$ python3 -q
>>> import numpy as np
>>> np.set_printoptions(suppress=True, linewidth=140)
>>> K = np.load("layer19.npy")
>>> K
array([[ -4,   1,  -4,   2,   1,   5,   1,   0,   1,   1,   4,  16,  -3,   5,  -3],
       [ -5,  -3,  -5,   0,   5,   1,   3,   2,  -3,  -1,  -3, -12,   1,   2,   4],
       [  3,  -4,  -5,  -5,   5,   4,  -2,  -4,   1,   5,  -1,  -4,  -4,  -2,  -4],
       [ -5,   5,  -5,   5,  -3,   0,  -5,   2,  -5,   1,   1,   4,  -4,  -3,   0],
       [  3,  -3,  -1,   3,   4,   2,   4,   4,  -5,   2,   1,   4,   2,   3,   4],
       [  5,  -3,  -5,  -3,  -4,  -3,  -4,   3,  -1,   5,   4,  16,   3,   1,  -1],
       [ -3,   3,   1,   1,  -5,   5,  -1,  -2,   2,  -4,   3,  12,   2,  -4,  -1],
       [ -1,   2,  -1,   3,  -4,  -2,   1,  -1,   5,   0,  -5, -20,   5,  -3,   0],
       [  0,  -4,   5,  -4,  -2,  -1,  -3,   5,  -1,  -1,  -5, -20,  -5,  -5,   0],
       [ -3,   5,  -4,   0,  -4,   5,   2,  -5,   3,   1,   0,   0,  -5,  -4,  -4]])
>>> M2 = np.array([[0, 0],
...     [2, 3],
...     [1, 3],
...     [2, 2],
...     [1, 0],
...     [2, 0],
...     [2, 0],
...     [1, 3],
...     [2, 3],
...     [2, 0],
...     [3, 2],
...     [3, 0],
...     [1, 0],
...     [3, 1],
...     [1, 1]])
>>> np.einsum("ij,ij->i", K, K)
array([381, 282, 215, 206, 155, 427, 269, 521, 573, 187])
>>> np.einsum("ij->j", K)
array([-10,  -1, -24,   2,  -7,  16,  -4,   4,  -3,   9,  -1,  -4,  -8, -10,  -5])
>>> vec = np.array([4, 7, 7, 1, 3, 8, 0, 9, 4, 2, 7, 0, 8, 3, 6])
>>> a = np.maximum(K @ vec, 0)
>>> np.flatnonzero(a > 1e-9)
array([0, 4, 5, 6])
>>> T = np.stack([K, -3 * K, K[::-1]])
>>> (T @ K.T).shape
(3, 10, 10)
>>> cov = K.T @ K
>>> np.round(np.linalg.eigvalsh(cov)[::-1], 2) + 0
array([1829.1 ,  405.97,  269.93,  253.12,  181.98,  137.39,   50.24,   41.43,   31.97,   14.88,    0.  ,    0.  ,    0.  ,    0.  ,
          0.  ])
>>> np.allclose(cov, cov.T)
True
>>> np.trace(cov), (K ** 2).sum()
(np.int64(3216), np.int64(3216))
>>> X = np.loadtxt("mat.csv", delimiter=",")
>>> X
array([[29.87, -1.66, 31.4 ],
       [29.45,  1.19, 31.27],
       [30.78,  1.  , 29.63],
       [28.92, -0.51, 28.78],
       [30.81,  0.75, 28.  ],
       [30.5 , -0.61, 32.84],
       [31.2 , -0.81, 29.29],
       [27.7 ,  2.12, 29.55],
       [31.47,  0.41, 30.47],
       [30.85, -1.15, 30.17],
       [31.01, -1.43, 28.94],
       [29.63, -0.4 , 29.04],
       [31.14, -0.03, 30.08],
       [31.4 , -0.98, 28.14],
       [28.7 ,  1.08, 31.82],
       [30.7 ,  1.08, 29.83],
       [30.24,  0.24, 29.94],
       [30.42, -0.08, 30.58],
       [29.86,  0.66, 27.91],
       [28.88, -1.24, 29.92],
       [29.56,  0.61, 30.57],
       [30.9 ,  1.91, 30.18],
       [30.51, -0.59, 30.56],
       [29.76,  0.96, 31.25],
       [30.53, -1.78, 30.72],
       [30.36, -0.88, 30.1 ],
       [30.18, -0.39, 30.7 ],
       [32.1 ,  1.47, 31.16],
       [30.97, -1.05, 31.17],
       [30.96, -1.21, 29.54]])
>>> left, sv, Vt = np.linalg.svd(X)
>>> sv.round(2)
array([234.11,   6.26,   5.37])
>>> M2 = left[:, :1] @ np.diag(sv[:1]) @ Vt[:1]
>>> round(np.linalg.norm(X - M2, 2), 2), round(float(sv[1]), 2)
(np.float64(6.26), 6.26)
>>> round(float(np.linalg.norm(X - M2) / np.linalg.norm(X)), 2)
0.04
>>> np.linalg.matrix_rank(X, rtol=0.05)
np.int64(1)
>>> Ac = X - X.mean(axis=0)
>>> V = np.linalg.svd(Ac)[2][:1]
>>> M2 = Ac - Ac @ V.T @ V
>>> np.linalg.norm(M2, axis=1).round(6).argmax()
np.int64(7)
>>> M2 = np.array([[2, 0, 3, 0, 2, 0, 2, 2],
...     [3, 1, 0, 1, 1, 0, 3, 0],
...     [2, 3, 2, 3, 0, 2, 3, 0],
...     [3, 1, 2, 2, 0, 0, 3, 1],
...     [2, 2, 3, 3, 0, 1, 1, 1],
...     [3, 1, 0, 2, 2, 3, 0, 0],
...     [3, 2, 3, 3, 0, 2, 1, 3],
...     [1, 1, 2, 1, 0, 1, 1, 2]])
>>> A = M2 + M2.T
>>> A
array([[4, 3, 5, 3, 4, 3, 5, 3],
       [3, 2, 3, 2, 3, 1, 5, 1],
       [5, 3, 4, 5, 3, 2, 6, 2],
       [3, 2, 5, 4, 3, 2, 6, 2],
       [4, 3, 3, 3, 0, 3, 1, 1],
       [3, 1, 2, 2, 3, 6, 2, 1],
       [5, 5, 6, 6, 1, 2, 2, 4],
       [3, 1, 2, 2, 1, 1, 4, 4]])
>>> T = np.stack([A, 3 * A, A[::-1]])
>>> (T @ A.T).shape
(3, 8, 8)
>>> T.sum(axis=0)
array([[19, 13, 22, 14, 17, 13, 24, 16],
       [17, 13, 18, 14, 13,  6, 22,  8],
       [23, 13, 18, 22, 15, 14, 26,  9],
       [16, 11, 23, 19, 12, 11, 25,  9],
       [19, 14, 17, 16,  3, 14, 10,  6],
       [17,  7, 12, 13, 15, 26, 14,  6],
       [23, 22, 27, 26,  7,  9, 13, 17],
       [16,  7, 13, 11,  8,  7, 21, 19]])
>>> np.einsum("bij,cij->bc", T, T)
array([[ 736, 2208,  548],
       [2208, 6624, 1644],
       [ 548, 1644,  736]])
>>> np.round(np.linalg.norm(T, axis=(1, 2)), 2)
array([27.13, 81.39, 27.13])
>>> r0 = np.array([-4, -4])
>>> np.cross(A[0, :3], A[6, :3])
array([-7,  1,  5])
>>> evals, V = np.linalg.eigh(A)
>>> vec = np.array([1, 1, -2, -1, 0, 0, 2, 2])
>>> round(vec @ A @ vec / (vec @ vec), 2), round(evals[0], 2), np.round(evals[-1], 2)
(np.float64(1.73), np.float64(-6.23), np.float64(25.49))
>>> vec @ A @ vec
np.int64(26)
>>> W0 = np.load("x.npy")
>>> W0
array([[0, 1, 0, 0, 0, 0],
       [2, 0, 0, 0, 0, 0],
       [1, 1, 0, 0, 0, 0],
       [0, 0, 0, 1, 0, 0],
       [0, 0, 2, 0, 0, 0],
       [0, 0, 1, 1, 0, 0],
       [0, 0, 0, 0, 0, 1],
       [0, 0, 0, 0, 2, 0],
       [0, 0, 0, 0, 1, 1]])
>>> vec = np.array([2, 0, -2, 1, -2, 2])
>>> target = W0 @ vec
>>> np.round(np.linalg.solve(W0.T @ W0, W0.T @ target), 2) + 0
array([ 2.,  0., -2.,  1., -2.,  2.])
>>> rng = np.random.default_rng(600940)
>>> target = target + 0.02 * rng.normal(size=9)
>>> target.round(2)
array([-0.03,  3.98,  2.01,  1.02, -4.01, -1.01,  2.  , -4.  ,  0.03])
>>> c, *_ = np.linalg.lstsq(W0, target)
>>> c.round(2)
array([ 1.99, -0.01, -2.01,  1.01, -2.  ,  2.01])
>>> m1 = np.load("m.npy")
>>> m1
array([[-0.54, -0.62, -2.39, -0.77, -0.4 ],
       [-0.2 , -0.25, -0.76,  0.74, -0.55],
       [-0.04, -0.22, -1.42, -4.3 ,  0.9 ],
       [ 0.64,  1.26,  4.51,  2.06,  1.58],
       [ 0.38,  1.13,  3.48, -0.29,  2.53],
       [-0.62, -0.75, -2.5 ,  1.09, -1.23],
       [ 0.34,  1.02,  4.14,  5.37,  0.4 ],
       [-0.06,  1.33,  4.59,  5.15,  2.17],
       [-0.84, -1.69, -6.12, -3.26, -1.99],
       [-0.14, -0.76, -2.42, -0.87, -1.58],
       [-0.28, -0.29, -0.71,  2.08, -0.95],
       [-0.72, -1.31, -4.89, -2.98, -1.25],
       [-0.12,  0.65,  2.25,  3.04,  1.07],
       [-0.46, -0.09, -0.45,  1.35,  0.23],
       [-0.8 , -0.82, -3.25, -1.06, -0.34]])
>>> left, sv, Vt = np.linalg.svd(X, full_matrices=False)
>>> np.round(sv / sv[0], 2)
array([1.  , 0.03, 0.02])
>>> round(float(np.sqrt((sv ** 2).sum())), 2), round(float(np.linalg.norm(X)), 2)
(234.26, 234.26)
>>> np.round(left.T @ X @ Vt.T, 2) + 0
array([[234.11,   0.  ,   0.  ],
       [  0.  ,   6.26,   0.  ],
       [  0.  ,   0.  ,   5.37]])
>>> np.allclose(left * sv @ Vt, X)
True
>>> Ac = m1 - m1.mean(axis=0)
>>> left, sv, Vt = np.linalg.svd(Ac, full_matrices=False)
>>> np.round(sv ** 2 / (sv ** 2).sum(), 2) + 0
array([0.86, 0.13, 0.01, 0.  , 0.  ])
>>> np.round(Ac.mean(axis=0), 2) + 0
array([0., 0., 0., 0., 0.])
>>> (np.sign(left[:, 0]) == np.sign(left[0, 0])).astype(int)
array([1, 1, 1, 0, 0, 1, 0, 0, 1, 1, 0, 1, 0, 0, 1])
>>> round(float(np.trace(np.linalg.pinv(m1) @ m1)), 2)
3.0
>>> try:
...     np.linalg.inv(m1)
... except np.linalg.LinAlgError as e:
...     print(repr(e))
... 
LinAlgError('Last 2 dimensions of the array must be square')
>>> np.linalg.lstsq(m1[:-1].T, m1[-1])[2]
np.int32(3)
>>> left, sv, Vt = np.linalg.svd(m1)
>>> V = Vt[:(sv > 1e-8).sum()]
>>> vec = m1[10] + -3 * m1[13] + rng.integers(2) * np.eye(5)[4]
>>> vec.round(2)
array([ 1.1 , -0.02,  0.64, -1.97, -0.64])
>>> np.allclose(V.T @ V @ vec, vec)
False
>>> np.round(np.linalg.norm(vec - V.T @ V @ vec), 2)
np.float64(0.32)
>>> M = np.load("data.npy")
>>> M
array([[ 2,  3,  1, -3,  1, -2,  2, -2,  2, -6, -4],
       [ 3,  2, -1,  0,  0, -3,  6,  0,  1,  2,  6],
       [ 1, -1, -6,  3,  0,  2,  2,  3,  3,  1,  0],
       [-3,  0,  3, -2, -3,  0, -2,  1,  1, -5, -4],
       [ 1,  0,  0, -3,  6,  4, -1, -2,  3, -4, -6],
       [-2, -3,  2,  0,  4,  4,  5,  3, -2,  6,  3],
       [ 2,  6,  2, -2, -1,  5, -4,  1, -4, -1,  2],
       [-2,  0,  3,  1, -2,  3,  1, -2, -3,  5, -6],
       [ 2,  1,  3,  1,  3, -2, -4, -3,  6,  4, -1],
       [-6,  2,  1, -5, -4,  6, -1,  5,  4, -4,  1],
       [-4,  6,  0, -4, -6,  3,  2, -6, -1,  1,  4]])
>>> M2 = np.array([[0, -2], [2, -3], [-2, 3]])
>>> np.linalg.matrix_rank(np.vstack([X, M2.T]))
np.int64(3)
>>> feats = np.loadtxt("test17.csv", delimiter=",")
>>> feats.round(2) + 0
array([[ 0.91,  0.01,  0.13, -0.15, -0.08, -0.07, -0.01, -0.04, -0.05,  0.13, -0.09, -0.02],
       [ 0.01,  0.82, -0.23, -0.02, -0.04, -0.09,  0.22,  0.08,  0.01,  0.15,  0.07, -0.04],
       [ 0.13, -0.23,  0.48,  0.14, -0.14,  0.05,  0.16,  0.15,  0.05,  0.  ,  0.28, -0.1 ],
       [-0.15, -0.02,  0.14,  0.71, -0.23, -0.11, -0.02, -0.05, -0.1 ,  0.25, -0.11, -0.09],
       [-0.08, -0.04, -0.14, -0.23,  0.43,  0.09, -0.24,  0.  , -0.12,  0.1 ,  0.13, -0.23],
       [-0.07, -0.09,  0.05, -0.11,  0.09,  0.83,  0.22,  0.01, -0.01,  0.21, -0.11,  0.03],
       [-0.01,  0.22,  0.16, -0.02, -0.24,  0.22,  0.56, -0.08, -0.06, -0.23,  0.04, -0.07],
       [-0.04,  0.08,  0.15, -0.05,  0.  ,  0.01, -0.08,  0.95, -0.02, -0.01, -0.07,  0.01],
       [-0.05,  0.01,  0.05, -0.1 , -0.12, -0.01, -0.06, -0.02,  0.96,  0.06, -0.02, -0.04],
       [ 0.13,  0.15,  0.  ,  0.25,  0.1 ,  0.21, -0.23, -0.01,  0.06,  0.64,  0.1 ,  0.05],
       [-0.09,  0.07,  0.28, -0.11,  0.13, -0.11,  0.04, -0.07, -0.02,  0.1 ,  0.8 ,  0.07],
       [-0.02, -0.04, -0.1 , -0.09, -0.23,  0.03, -0.07,  0.01, -0.04,  0.05,  0.07,  0.9 ]])
>>> r0 = np.array([1, 2])
>>> np.round(np.convolve(feats[11], r0), 2)
array([-0.02, -0.09, -0.19, -0.28, -0.4 , -0.44, -0.01, -0.12, -0.02, -0.04,  0.18,  1.04,  1.8 ])
>>> np.round(np.cross(feats[11, :3], feats[5, :3]), 2) + 0
array([-0.01,  0.01,  0.  ])
